$ python3 -q
>>> import numpy as np
>>> np.set_printoptions(precision=2, suppress=True, linewidth=200, floatmode="fixed")
>>> X = np.loadtxt("layer19.csv", delimiter=",")
>>> print(X)
[[  1.00  -3.00   9.00 -27.00]
 [  1.00  -2.00   4.00  -8.00]
 [  1.00  -1.00   1.00  -1.00]
 [  1.00   0.00   0.00   0.00]
 [  1.00   1.00   1.00   1.00]
 [  1.00   2.00   4.00   8.00]
 [  1.00   3.00   9.00  27.00]
 [  1.00   4.00  16.00  64.00]]
>>> # column 3 dominates
>>> W = np.array([[2, 1, -1, -1], [-1, -1, 2, -2], [-1, -2, 0, -1], [-2, 0, 2, 2]])
>>> c = np.array([3, 0, 0, -1])
>>> act = np.maximum(X @ W + c, 0)
>>> print((act > 0).astype(int))
[[1 0 0 0]
 [1 0 0 0]
 [1 0 0 0]
 [1 1 0 0]
 [1 0 1 0]
 [0 0 1 1]
 [0 0 1 1]
 [0 0 1 1]]
>>> print((act > 0).mean(axis=0))
[0.62 0.12 0.50 0.38]
>>> print(np.linalg.matrix_rank(act))
4
>>> cent = np.array([[1, 2, 0], [1, 2, 3], [1, 3, 3], [2, 2, 3]])
>>> print(act @ cent)
[[ 53.00 106.00   0.00]
 [ 19.00  38.00   0.00]
 [  7.00  14.00   0.00]
 [  6.00  12.00   3.00]
 [  4.00  11.00   9.00]
 [ 31.00  69.00  75.00]
 [133.00 251.00 288.00]
 [339.00 609.00 711.00]]
>>> F = np.load("x.npy")
>>> print(F)
[[ 0  0  0  5  0  9]
 [ 0  0  0  6  0 12]
 [ 0  0  0  4  0  6]
 [ 0  5  0  1  0  0]
 [ 0  0  0  5  0  9]
 [ 0  0  0  5  0  9]
 [ 0  0  0  4  0  6]
 [ 0  5  0  1  0  0]
 [ 0  0  0  6  0 12]
 [ 0  0  0  4  0  6]
 [ 0  0  0  4  0  6]
 [ 0  5  0  1  0  0]
 [ 0  0  0  5  0  9]
 [ 0  5  0  1  0  0]
 [ 0  2  0  2  0  0]
 [ 0  0  0  6  0 12]]
>>> r0, r1 = F[15], F[12]
>>> print(r0 @ r0)
180
>>> print(r0 @ r1)
138
>>> pr = (r0 @ r1) / (r0 @ r0) * r0
>>> print(pr)
[0.00 0.00 0.00 4.60 0.00 9.20]
>>> print(round(float(np.linalg.norm(r0 + r1) ** 2 + np.linalg.norm(r0 - r1) ** 2), 2))
572.0
>>> print(round(float((r1 - pr) @ r0), 2))
-0.0
>>> r0 = np.array([0, 9, 1])
>>> print(np.polyval(r0, F[9]))
[ 1  1  1 37  1 55]
>>> print(np.array([np.convolve(row, r0, "same") for row in F]))
[[  0   0   0  45   5  81]
 [  0   0   0  54   6 108]
 [  0   0   0  36   4  54]
 [  0  45   5   9   1   0]
 [  0   0   0  45   5  81]
 [  0   0   0  45   5  81]
 [  0   0   0  36   4  54]
 [  0  45   5   9   1   0]
 [  0   0   0  54   6 108]
 [  0   0   0  36   4  54]
 [  0   0   0  36   4  54]
 [  0  45   5   9   1   0]
 [  0   0   0  45   5  81]
 [  0  45   5   9   1   0]
 [  0  18   2  18   2   0]
 [  0   0   0  54   6 108]]
>>> B = F / np.sqrt((F ** 2).mean(axis=1, keepdims=True))
>>> print(np.linalg.matrix_rank(F - F.mean(axis=1, keepdims=True)))
3
>>> rk = np.linalg.matrix_rank(F)
>>> print(rk)
3
>>> null = np.linalg.svd(F)[2][rk:].T
>>> print(null.shape)
(6, 3)
>>> print([int(np.linalg.matrix_rank(F[:, :j + 1])) for j in range(6)])
[0, 1, 1, 2, 2, 3]
>>> print([int(np.linalg.matrix_rank(np.delete(F, i, axis=0))) for i in range(16)])
[3, 3, 3, 3, 3, 3, 3, 3, 3, 3, 3, 3, 3, 3, 3, 3]
>>> print(np.round(null @ null.T, 2) + 0)
[[1.00 0.00 0.00 0.00 0.00 0.00]
 [0.00 0.00 0.00 0.00 0.00 0.00]
 [0.00 0.00 1.00 0.00 0.00 0.00]
 [0.00 0.00 0.00 0.00 0.00 0.00]
 [0.00 0.00 0.00 0.00 1.00 0.00]
 [0.00 0.00 0.00 0.00 0.00 0.00]]
>>> print([int(np.linalg.matrix_rank(F[:i])) for i in range(1, len(F) + 1)])
[1, 2, 2, 3, 3, 3, 3, 3, 3, 3, 3, 3, 3, 3, 3, 3]
>>> print(np.linalg.matrix_rank(F.T @ F), np.linalg.matrix_rank(F @ F.T))
3 3
>>> t3 = np.stack([F, 4 * F, F[::-1]])
>>> print(np.linalg.norm(t3, axis=(1, 2)))
[ 35.83 143.33  35.83]
>>> print(np.linalg.matrix_rank(t3))
[3 3 3]
>>> print(t3.sum(axis=0))
[[ 0  0  0 31  0 57]
 [ 0  2  0 32  0 60]
 [ 0  5  0 21  0 30]
 [ 0 25  0 10  0  9]
 [ 0  5  0 26  0 45]
 [ 0  0  0 29  0 51]
 [ 0  0  0 24  0 36]
 [ 0 25  0 11  0 12]
 [ 0  5  0 31  0 60]
 [ 0  0  0 24  0 36]
 [ 0  0  0 25  0 39]
 [ 0 25  0 10  0  9]
 [ 0  5  0 26  0 45]
 [ 0 25  0  9  0  6]
 [ 0 10  0 16  0 12]
 [ 0  0  0 35  0 69]]
>>> print((t3 @ F.T).shape)
(3, 16, 16)
>>> print(t3.shape)
(3, 16, 6)
